$ python -q
>>> import numpy as np
>>> import numpy.linalg as la
>>> np.set_printoptions(precision=2, suppress=True, linewidth=140, sign=" ")
>>> def rd(a):
...     return np.round(a, 2) + 0
... 
>>> X = np.array([[0.9, -0.8, -0.5],
...     [-0.7, 0.5, -0.6],
...     [-1.4, -1.0, 0.1],
...     [-2.1, 0.2, 0.3],
...     [0.1, 0.7, 0.7],
...     [2.4, 1.2, -0.2],
...     [0.2, -1.2, -0.4],
...     [0.3, 0.5, -2.1],
...     [0.7, -0.5, -0.8],
...     [0.7, 1.5, 1.3],
...     [0.3, -0.5, 0.4],
...     [1.9, 0.9, 0.9],
...     [0.3, -0.3, -0.2],
...     [-0.9, -0.3, -0.5],
...     [-1.6, 0.4, 3.8],
...     [0.3, 0.3, 0.5],
...     [-0.2, -0.8, 0.2],
...     [-2.0, 0.0, 0.1],
...     [2.2, -0.4, -0.6],
...     [-0.6, -0.6, -1.1],
...     [0.9, 0.8, 0.7]])
>>> rng = np.random.default_rng(885733)
>>> X[:, 2] = -1 * X[:, 1] + 0.05 * rng.normal(size=21)
>>> print(rd(X))
[[ 0.9  -0.8   0.8 ]
 [-0.7   0.5  -0.39]
 [-1.4  -1.    1.01]
 [-2.1   0.2  -0.21]
 [ 0.1   0.7  -0.62]
 [ 2.4   1.2  -1.19]
 [ 0.2  -1.2   1.23]
 [ 0.3   0.5  -0.59]
 [ 0.7  -0.5   0.5 ]
 [ 0.7   1.5  -1.52]
 [ 0.3  -0.5   0.59]
 [ 1.9   0.9  -0.94]
 [ 0.3  -0.3   0.32]
 [-0.9  -0.3   0.32]
 [-1.6   0.4  -0.35]
 [ 0.3   0.3  -0.34]
 [-0.2  -0.8   0.68]
 [-2.    0.    0.02]
 [ 2.2  -0.4   0.32]
 [-0.6  -0.6   0.69]
 [ 0.9   0.8  -0.83]]
>>> basis = X[[4, 9]].astype(float)
>>> for _ in range(3):
...     z = la.norm(X[:, None] - basis, axis=-1).argmin(axis=1)
...     basis = np.array([X[z == j].mean(axis=0) for j in range(2)])
... 
>>> print(z)
[ 0  0  0  0  0  1  0  0  0  1  0  1  0  0  0  0  0  0  1  0  1]
>>> print(np.abs(basis[1] - basis[0]).argmax())
0
>>> print(rd(basis[1] - basis[0]))
[ 2.02  1.01 -1.06]
>>> print(rd(basis))
[[-0.4  -0.21  0.23]
 [ 1.62  0.8  -0.83]]
>>> U, sv, vt = la.svd(basis)
>>> print(rd(sv))
[ 2.05  0.02]
>>> other = U[:, :1] @ np.diag(sv[:1]) @ vt[:1]
>>> print(rd(la.norm(basis - other) / la.norm(basis)))
0.01
>>> print(la.matrix_rank(other))
1
>>> print(rd(la.norm(basis - other, 2)), rd(sv[1]))
0.02 0.02
>>> print(rd(other))
[[-0.41 -0.2   0.21]
 [ 1.62  0.8  -0.83]]
>>> print(rd(np.abs(basis - other).max()))
0.02
>>> cov = np.cov(X, rowvar=False)
>>> print(np.argwhere(np.triu(np.abs(np.corrcoef(X.T)) > 0.8, 1)))
[[ 1  2]]
>>> print(rd(np.corrcoef(X[:, 1], X[:, 0])[0, 1]))
0.26
>>> r0 = np.array([2, 1])
>>> print(rd(np.convolve(X[3], r0)))
[-4.2  -1.7  -0.22 -0.21]
>>> print(rd(np.correlate(X[3], X[1], "full")))
[ 0.83 -1.13  1.65 -0.24  0.15]
>>> print(np.argsort(-la.norm(X, axis=0).round(6), kind="stable")[:3])
[ 0  2  1]
>>> print(rd(np.abs(la.svd(X)[2][-1])))
[ 0.01  0.71  0.71]
>>> print(rd(la.norm(X, 2) / la.norm(X)))
0.81
>>> m1 = np.loadtxt("mat.csv", delimiter=",")
>>> print(rd(m1))
[[-1.94 -0.06  2.28]
 [-1.93 -0.39  2.26]
 [-1.93  0.28  2.28]
 [ 1.82 -0.96 -2.18]
 [ 1.63  1.7  -1.85]
 [ 1.78 -1.13 -2.14]
 [ 1.12  2.51 -1.21]
 [-1.94 -0.15  2.28]
 [ 0.18 -2.97 -0.34]
 [-0.12  2.99  0.27]
 [ 0.62  2.87 -0.61]
 [-1.93  0.24  2.28]
 [ 0.74 -2.73 -0.99]
 [-0.5   2.87  0.71]
 [-0.04 -3.   -0.08]
 [ 0.64 -2.8  -0.87]
 [-0.65 -2.86  0.64]
 [ 1.26 -2.23 -1.57]
 [ 1.94  0.31 -2.27]]
>>> other = X / np.sqrt((X ** 2).mean(axis=1, keepdims=True))
>>> print(la.matrix_rank(other) == la.matrix_rank(X))
True
>>> E = np.array([[6.0, 5.0, -3.0], [5.0, 30.0, -15.0], [-3.0, -15.0, 14.0]])
>>> other = np.array([[5, -2, 4], [-1, -2, 2], [0, -2, 5]])
>>> print(np.vstack([E, other.T]).shape)
(6, 3)
>>> print(la.matrix_rank(np.vstack([E, other.T])))
3
>>> print(E @ other)
[[ 25. -16.  19.]
 [ -5. -40.   5.]
 [  0.   8.  28.]]
>>> print(np.einsum("ij,ij->i", E, E))
[   70.  1150.   430.]
>>> x = np.ones(3)
>>> for _ in range(7):
...     x = E @ x
...     x /= la.norm(x)
...     print(round(x @ E @ x, 2))
... 
35.0
39.91
40.0
40.0
40.0
40.0
40.0
>>> print(rd(la.eigvalsh(E)[-1]))
40.0
>>> print(rd(x))
[ 0.17  0.85 -0.51]
>>> z = rng.permutation(3)
>>> other = E[:, z] * rng.choice([-1, 1], 3)
>>> print(other)
[[  3.   5.   6.]
 [ 15.  30.   5.]
 [-14. -15.  -3.]]
>>> U, _, vt = la.svd(E.T @ other)
>>> print(z)
[ 2  1  0]
>>> ev, V = la.eigh(E)
>>> x = np.array([1, 1, 2])
>>> print(np.abs(E).sum(axis=1).max(), rd(np.abs(ev).max()))
50.0 40.0
>>> print(x @ E @ x / (x @ x), ev[0], rd(ev[-1]))
5.0 5.0 40.0
>>> print(rd(la.eigvalsh(E[1:, 1:])))
[  5.  39.]
>>> print(rd(V * np.abs(ev) @ V.T))
[[  6.   5.  -3.]
 [  5.  30. -15.]
 [ -3. -15.  14.]]
>>> print(x @ E @ x)
30.0
>>> J = np.array([[2.0, 5.0, 0.0], [5.0, 1.0, 5.0], [0.0, 5.0, 9.0]])
>>> # symmetric
>>> ev, V = la.eig(J)
>>> print(rd(np.sort(la.eigvals(la.inv(J)))))
[-0.22  0.08  0.21]
>>> print(rd(ev))
[-4.62  4.66 11.96]
>>> print(rd(J @ V[:, 0] - ev[0] * V[:, 0]))
[ 0.  0.  0.]
>>> print(rd(np.prod(ev)))
-257.0
>>> Q, V = la.qr(J[:, :2])[0], la.qr(J[:, 2:])[0]
>>> sv = la.svd(Q.T @ V, compute_uv=False)
>>> print(rd(la.norm(Q @ Q.T - V @ V.T, 2)))
1.0
>>> print((sv > 0.9).sum())
0
>>> A = np.array([[1, -2, 4], [1, -1, 1], [1, 0, 0], [1, 1, 1]])
>>> print(A)
[[ 1 -2  4]
 [ 1 -1  1]
 [ 1  0  0]
 [ 1  1  1]]
>>> r0, g = A[0], A[2]
>>> print(r0 @ g)
1
>>> print(r0 @ r0)
21
>>> pr = (r0 @ g) / (r0 @ r0) * r0
>>> print(la.matrix_rank(np.outer(r0, g)))
1
>>> print((g - pr) @ r0)
0.0
>>> print(rd(la.norm(r0 + g) ** 2 + la.norm(r0 - g) ** 2))
44.0
>>> print(np.outer(r0, g))
[[ 1  0  0]
 [-2  0  0]
 [ 4  0  0]]
>>> print(rd(g - pr))
[ 0.95  0.1  -0.19]
>>> def softmax(z):
...     e = np.exp(z - z.max(axis=-1, keepdims=True))
...     return e / e.sum(axis=-1, keepdims=True)
... 
>>> print(rd(softmax(A[1] + -3)))
[ 0.47  0.06  0.47]
>>> print(rd(softmax(10 * A[1])))
[ 0.5  0.   0.5]
>>> att = A @ A.T / np.sqrt(3)
>>> print(rd(softmax(att)[1] @ A))
[ 1.   -1.78  3.55]
>>> print(rd(softmax(att)))
[[ 1.    0.    0.    0.  ]
 [ 0.86  0.09  0.03  0.03]
 [ 0.25  0.25  0.25  0.25]
 [ 0.38  0.12  0.12  0.38]]
>>> K = np.array([[0, 0, 1],
...     [2, 1, -1],
...     [3, 2, 1],
...     [2, 4, 2],
...     [3, 5, 3],
...     [2, 4, 4],
...     [3, 4, 4],
...     [5, 3, 6],
...     [4, 5, 4],
...     [4, 3, 5],
...     [2, 2, 3],
...     [3, 1, 3],
...     [5, 1, 4],
...     [3, 1, 5],
...     [4, 3, 6],
...     [5, 1, 8],
...     [4, 3, 7],
...     [6, 3, 7],
...     [4, 2, 5],
...     [5, 1, 6],
...     [3, 3, 6]])
>>> print(rd(softmax(10 * K[9])))
[ 0.  0.  1.]
>>> att = K @ K.T / np.sqrt(3)
>>> print(softmax(att).round(6).argmax(axis=1))
[ 15   8  17  17  17  17  17  17  17  17  17  17  17  15  17  15  17  17  17  17  17]
>>> print(rd(softmax(att)[9] @ K))
[ 5.92  2.9   7.05]
>>> x = np.array([3, 4, 3])
>>> y = E @ x
>>> print(y)
[ 29.  90. -27.]
>>> print(rd(la.solve(E, y + E[:, 0])))
[ 4.  4.  3.]
>>> print(rd(la.solve(E, 3 * y)))
[  9.  12.   9.]
>>> print(rd(la.solve(E, E[:, 2])))
[ 0.  0.  1.]
>>> print(rd(la.solve(E, y)))
[ 3.  4.  3.]
>>> Xc = K - K.mean(axis=0)
>>> U, sv, vt = la.svd(Xc, full_matrices=False)
>>> print(rd(np.abs(vt[-1])))
[ 0.88  0.03  0.47]
>>> print(rd(sv))
[ 11.31   6.34   3.75]
>>> print(rd(Xc.mean(axis=0)))
[ 0.  0.  0.]
>>> cov = np.cov(K, rowvar=False)
>>> print(rd(K.std(axis=0)))
[ 1.37  1.4   2.2 ]
>>> print(rd(la.eigvalsh(cov)[::-1]))
[ 6.39  2.01  0.7 ]
>>> print(rd(cov))
[[ 1.96  0.19  2.34]
 [ 0.19  2.06  0.43]
 [ 2.34  0.43  5.09]]
>>> Lm = la.cholesky(cov)
>>> print(rd(Lm @ Lm.T))
[[ 1.96  0.19  2.34]
 [ 0.19  2.06  0.43]
 [ 2.34  0.43  5.09]]
>>> print(rd(Lm))
[[ 1.4   0.    0.  ]
 [ 0.13  1.43  0.  ]
 [ 1.67  0.15  1.5 ]]
>>> print(rd(cov / np.sqrt(np.outer(np.diag(cov), np.diag(cov)))))
[[ 1.    0.09  0.74]
 [ 0.09  1.    0.13]
 [ 0.74  0.13  1.  ]]
>>> print(rd(np.prod(np.diag(Lm)) ** 2), rd(la.det(cov)))
9.06 9.06
>>> print(rd(np.diag(Lm) ** 2))
[ 1.96  2.04  2.26]
